>>> import numpy as np
>>> np.set_printoptions(precision=2, suppress=True, linewidth=140, legacy="1.25")
>>> M = np.load("a.npy")
>>> M
array([[ 2, -2,  0,  0],
       [ 0, -2,  0,  0],
       [ 0,  0,  2, -2],
       [ 0,  0,  0, -2]])
>>> # splits into 2 blocks
>>> x0 = np.array([4, -3, -5, 1])
>>> a = np.maximum(M @ x0, 0)
>>> M.T @ a
array([ 28, -40,   0,   0])
>>> a
array([14,  6,  0,  0])
>>> (np.linalg.matrix_power((M != 0) + (M.T != 0) + np.eye(4), 4) > 0).astype(int)
array([[1, 1, 0, 0],
       [1, 1, 0, 0],
       [0, 0, 1, 1],
       [0, 0, 1, 1]])
>>> round(np.linalg.det(M), 2)
16.0
>>> u = np.array([1, -2, 2, -2])
>>> M2 = M + np.outer(u, np.eye(4)[3])
>>> np.linalg.matrix_rank(np.linalg.inv(M2) - np.linalg.inv(M), tol=1e-8)
1
>>> np.round(np.linalg.det(M2) / np.linalg.det(M), 2), round(1 + np.linalg.solve(M, u)[3], 2)
(2.0, 2.0)
>>> np.linalg.matrix_rank(M2 - M)
1
>>> X = np.load("out1.npy")
>>> X
array([[0, 0, 0, 3],
       [0, 0, 1, 3],
       [0, 0, 0, 0],
       [0, 0, 0, 0]])
>>> # columns 0 and 1 are equal
>>> M2 = np.array([[1, 0, 0], [0, 2, 2], [1, 2, 2], [0, 2, 1]])
>>> M2.T @ M.T
array([[ 2,  0,  2,  0],
       [-4, -4,  0, -4],
       [-4, -4,  2, -2]])
>>> np.einsum("ik,kj->ji", M, M2)
array([[ 2,  0,  2,  0],
       [-4, -4,  0, -4],
       [-4, -4,  2, -2]])
>>> np.vstack([M, M2.T]).shape
(7, 4)
>>> np.einsum("ik,kj->ij", M, M2)
array([[ 2, -4, -4],
       [ 0, -4, -4],
       [ 2,  0,  2],
       [ 0, -4, -2]])
>>> np.linalg.matrix_rank(np.vstack([M, M2.T]))
4
>>> rng = np.random.default_rng(851)
>>> lab = rng.permutation(4)
>>> lab
array([3, 2, 1, 0])
>>> M2 = X[lab][:, lab]
>>> np.round(np.linalg.det(M2), 2), round(np.linalg.det(X[lab]), 2)
(0.0, 0.0)
>>> np.allclose(M2, X)
False
>>> np.sort(np.abs(np.linalg.eigvals(M2)))
array([0., 0., 0., 0.])
>>> mat = np.loadtxt("block9.csv", delimiter=",")
>>> mat
array([[ 0.,  0.,  0., -1., -1.,  2.,  2.],
       [ 0.,  0.,  0., -1., -2., -3., -1.],
       [ 0.,  0.,  0., -1., -3.,  3., -1.],
       [-1., -1., -1.,  0.,  0.,  0.,  0.],
       [-1., -2., -3.,  0.,  0.,  0.,  0.],
       [ 2., -3.,  3.,  0.,  0.,  0.,  0.],
       [ 2., -1., -1.,  0.,  0.,  0.,  0.]])
>>> evals, evecs = np.linalg.eigh(mat)
>>> np.round(np.linalg.svd(mat, compute_uv=False), 2) + 0
array([5.05, 5.05, 3.92, 3.92, 2.03, 2.03, 0.  ])
>>> np.round(evals.sum(), 2), np.trace(mat)
(-0.0, 0.0)
>>> evals.round(2) + 0
array([-5.05, -3.92, -2.03,  0.  ,  2.03,  3.92,  5.05])
